% python3 -q
>>> import numpy as np
>>> np.set_printoptions(precision=1, suppress=True, linewidth=160)
>>> arr = np.load("arr.npy")
>>> print(arr)
[[ 3.  4.  0.  0.  0.  0.]
 [-4.  5.  0.  0.  0.  0.]
 [ 0.  0.  2.  0.  0.  0.]
 [ 0.  0.  1.  0.  1.  2.]
 [ 0.  0.  1.  2.  0.  2.]
 [ 0.  0.  0.  2.  2.  2.]]
>>> u = np.array([1, 5, 7, 3, 1, 5])
>>> B = arr + np.outer(u, np.eye(6)[5])
>>> print(np.linalg.matrix_rank(B - arr))
1
>>> rng = np.random.default_rng(73319)
>>> z = rng.permutation(6)
>>> print(z)
[5 4 0 2 1 3]
>>> B = arr[z][:, z]
>>> print(B)
[[ 2.  2.  0.  0.  0.  2.]
 [ 2.  0.  0.  1.  0.  2.]
 [ 0.  0.  3.  0.  4.  0.]
 [ 0.  0.  0.  2.  0.  0.]
 [ 0.  0. -4.  0.  5.  0.]
 [ 2.  1.  0.  1.  0.  0.]]
>>> print(np.allclose(B, arr))
False
>>> print(round(float(np.linalg.det(B)), 1), np.round(np.linalg.det(arr[z]), 1))
496.0 496.0
>>> print(np.diag(B))
[2. 0. 3. 2. 5. 0.]
>>> print(np.sort(np.abs(np.linalg.eigvals(B))))
[1.3 1.3 2.  4.6 5.6 5.6]
>>> B = np.array([[1, 7], [9, 1], [2, 6], [2, 2], [4, 5], [9, 9]])
>>> print(np.linalg.matrix_rank(np.vstack([arr, B.T])))
6
>>> B = np.linalg.inv(arr)
>>> print(np.linalg.det(arr) * B)
[[  80.  -64.   -0.   -0.   -0.   -0.]
 [  64.   48.    0.    0.    0.    0.]
 [   0.    0.  248.    0.    0.    0.]
 [   0.    0.   62. -248.  124.  124.]
 [   0.    0.  124.    0. -248.  248.]
 [   0.    0. -186.  248.  124. -124.]]
>>> print(np.round(np.linalg.slogdet(arr)[0], 1))
1.0
>>> print(np.round(np.linalg.det(arr) * np.linalg.det(B), 1))
1.0
>>> print((np.abs(B) > 1e-9).astype(int))
[[1 1 0 0 0 0]
 [1 1 0 0 0 0]
 [0 0 1 0 0 0]
 [0 0 1 1 1 1]
 [0 0 1 0 1 1]
 [0 0 1 1 1 1]]
>>> print(np.round(np.linalg.cond(arr), 1))
6.8
>>> print(round(float(np.linalg.norm(arr[3] - arr[5])), 1))
2.4
>>> print(np.round(np.linalg.norm(arr[3], 1), 1), round(np.linalg.norm(arr[3], np.inf), 1))
4.0 2.0
>>> print(np.linalg.norm(arr, axis=1))
[5.  6.4 2.  2.4 3.  3.5]
>>> K = np.loadtxt("layer4.csv", delimiter=",")
>>> print(K)
[[-2.  0.  0.  2.  3. -3.  4. -3. -3.  3.  2.]
 [ 5.  4. -1.  1.  1. -1. -4.  2. -1.  4.  1.]
 [ 3.  4. -5. -4.  5. -5.  3.  1.  0.  1.  2.]
 [ 4. -2. -5.  3.  2.  5. -2. -4.  5.  4. -1.]
 [-5.  0.  5. -3.  1.  0.  2. -5.  0. -4. -4.]
 [ 4.  4.  1. -5.  4.  5.  4. -1. -5. -2.  5.]
 [-3.  3.  1. -4.  5.  2. -5.  4.  3. -1. -4.]
 [ 2.  2. -2. -5. -2.  2.  5.  4.  1.  2.  3.]
 [-2.  0.  0.  2.  3. -3.  4. -3. -3.  3.  2.]
 [-1.  3. -2.  1.  4. -1. -2.  0. -4. -1.  1.]]
>>> vec = np.array([-9, -6, 5, 9, 5, -5, 2, -2, 1, 3, -2])
>>> print(K @ np.eye(11)[0])
[-2.  5.  3.  4. -5.  4. -3.  2. -2. -1.]
>>> print((K * vec).sum(axis=1))
[  82.  -58.  -59.  -14.   58. -116.  -17. -102.   82.    2.]
>>> print(np.sign((K @ vec).round(6)))
[ 1. -1. -1. -1.  1. -1. -1. -1.  1.  1.]
>>> print(K @ (2 * vec))
[ 164. -116. -118.  -28.  116. -232.  -34. -204.  164.    4.]
>>> print((K @ vec).argmax())
0
>>> print(K @ np.ones(11))
[  3.  11.   5.   9. -13.  14.   1.  12.   3.  -2.]
